$ python3 -q
>>> import numpy as np
>>> from numpy import linalg as LA
>>> np.set_printoptions(precision=2, suppress=True, linewidth=120, sign=" ")
>>> data = np.array([[2, 0, 3, 1, 0, 1, 3, 2],
...     [1, 1, 3, 0, 2, 1, 0, 3],
...     [2, 0, 3, 1, 0, 1, 3, 2],
...     [0, 0, 2, 1, 0, 2, 0, 2],
...     [2, 2, 2, 1, 2, 1, 2, 0],
...     [2, 2, 3, 3, 2, 0, 0, 2],
...     [2, 0, 2, 0, 1, 1, 3, 0]])
>>> data
array([[ 2,  0,  3,  1,  0,  1,  3,  2],
       [ 1,  1,  3,  0,  2,  1,  0,  3],
       [ 2,  0,  3,  1,  0,  1,  3,  2],
       [ 0,  0,  2,  1,  0,  2,  0,  2],
       [ 2,  2,  2,  1,  2,  1,  2,  0],
       [ 2,  2,  3,  3,  2,  0,  0,  2],
       [ 2,  0,  2,  0,  1,  1,  3,  0]])
>>> np.round(np.trace(LA.pinv(data) @ data), 2)
np.float64(6.0)
>>> LA.lstsq(data[:-1].T, data[-1])[2]
np.int32(5)
>>> f, v = data[6], data[4]
>>> f @ f
np.int64(19)
>>> f @ v
np.int64(17)
>>> p = (f @ v) / (f @ f) * f
>>> LA.matrix_rank(np.outer(f, v))
np.int64(1)
>>> p
array([ 1.79,  0.  ,  1.79,  0.  ,  0.89,  0.89,  2.68,  0.  ])
>>> Uu, sigma, Vh = LA.svd(data)
>>> evecs = Vh[:(sigma > 1e-8).sum()]
>>> rng = np.random.default_rng(820)
>>> vec = data[0] + 5 * data[6] + rng.integers(2) * np.eye(8)[5]
>>> vec
array([ 12.,   0.,  13.,   1.,   5.,   7.,  18.,   2.])
>>> np.allclose(evecs.T @ evecs @ vec, vec)
False
>>> vec = np.array([5, 5, -5, 1, -9, -3, 6, 9])
>>> np.einsum("ij,j->i", data, vec)
array([ 29,   1,  29,   3,   2,   8,   6])
>>> LA.norm(data @ vec) <= LA.norm(data, 2) * LA.norm(vec) + 1e-9
np.True_
>>> np.sign((data @ vec).round(6))
array([ 1,  1,  1,  1,  1,  1,  1])
>>> data * vec
array([[ 10,   0, -15,   1,   0,  -3,  18,  18],
       [  5,   5, -15,   0, -18,  -3,   0,  27],
       [ 10,   0, -15,   1,   0,  -3,  18,  18],
       [  0,   0, -10,   1,   0,  -6,   0,  18],
       [ 10,  10, -10,   1, -18,  -3,  12,   0],
       [ 10,  10, -15,   3, -18,   0,   0,  18],
       [ 10,   0, -10,   0,  -9,  -3,  18,   0]])
>>> w1 = np.array([[2, 3, 3, 1, 1],
...     [2, 3, 2, 0, 3],
...     [0, 0, 2, 0, 3],
...     [3, 3, 1, 2, 3],
...     [0, 1, 2, 3, 3],
...     [3, 3, 3, 1, 1],
...     [3, 2, 3, 2, 3],
...     [0, 1, 3, 0, 2]])
>>> coef = np.array([4, -5, -1, 4, 1])
>>> act = np.maximum(data @ w1 + coef, 0)
>>> (act > 0).mean(axis=0)
array([ 1.,  1.,  1.,  1.,  1.])
>>> cent = np.array([[1, 1], [-2, 1], [-1, 0], [0, -2], [-1, 1]])
>>> act @ cent
array([[-66,  37],
       [-60,  23],
       [-66,  37],
       [-31,  19],
       [-72,  36],
       [-84,  42],
       [-47,  21]])
>>> J = np.loadtxt("layer2.csv", delimiter=",")
>>> J
array([[ 5.1,  0. ,  0. ],
       [ 1. , -2.9,  5. ],
       [ 5. ,  0. ,  0.1]])
>>> vec = np.array([8, 8, 0])
>>> rhs = J @ vec
>>> coef, lr = np.zeros(3), 1 / LA.norm(J, 2) ** 2
>>> for i in range(300):
...     coef -= lr * J.T @ (J @ coef - rhs)
...     if i % 50 == 0: print(i, round(LA.norm(J @ coef - rhs), 2))
... 
0 14.4
50 0.25
100 0.25
150 0.25
200 0.25
250 0.25
>>> round(LA.cond(J), 2)
np.float64(204.63)
>>> O = J.astype(float).copy()
>>> for j in range(3):
...     O[:, j] -= O[:, :j] @ (O[:, :j].T @ O[:, j])
...     O[:, j] /= LA.norm(O[:, j])
... 
>>> np.round(O.T @ J, 2) + 0
array([[ 7.21, -0.4 ,  0.76],
       [ 0.  ,  2.87, -4.94],
       [ 0.  ,  0.  ,  0.07]])
>>> vec = np.array([-5, -5, 4])
>>> (J @ vec).argmax()
np.int64(1)
>>> LA.norm(J @ vec) <= LA.norm(J, 2) * LA.norm(vec) + 1e-9
np.True_
>>> J @ vec
array([-25.5,  29.5, -24.6])
>>> np.einsum("ij,j->i", J, vec)
array([-25.5,  29.5, -24.6])
>>> J @ np.eye(3)[0]
array([ 5.1,  1. ,  5. ])
>>> hat = np.triu(np.array([[0, 3, 3], [2, 1, 0], [0, 0, 1]]), 1) + np.eye(3)
>>> M2 = hat @ J @ LA.inv(hat)
>>> M2
array([[ 23.1, -78. , -54. ],
       [  1. ,  -5.9,   2. ],
       [  5. , -15. , -14.9]])
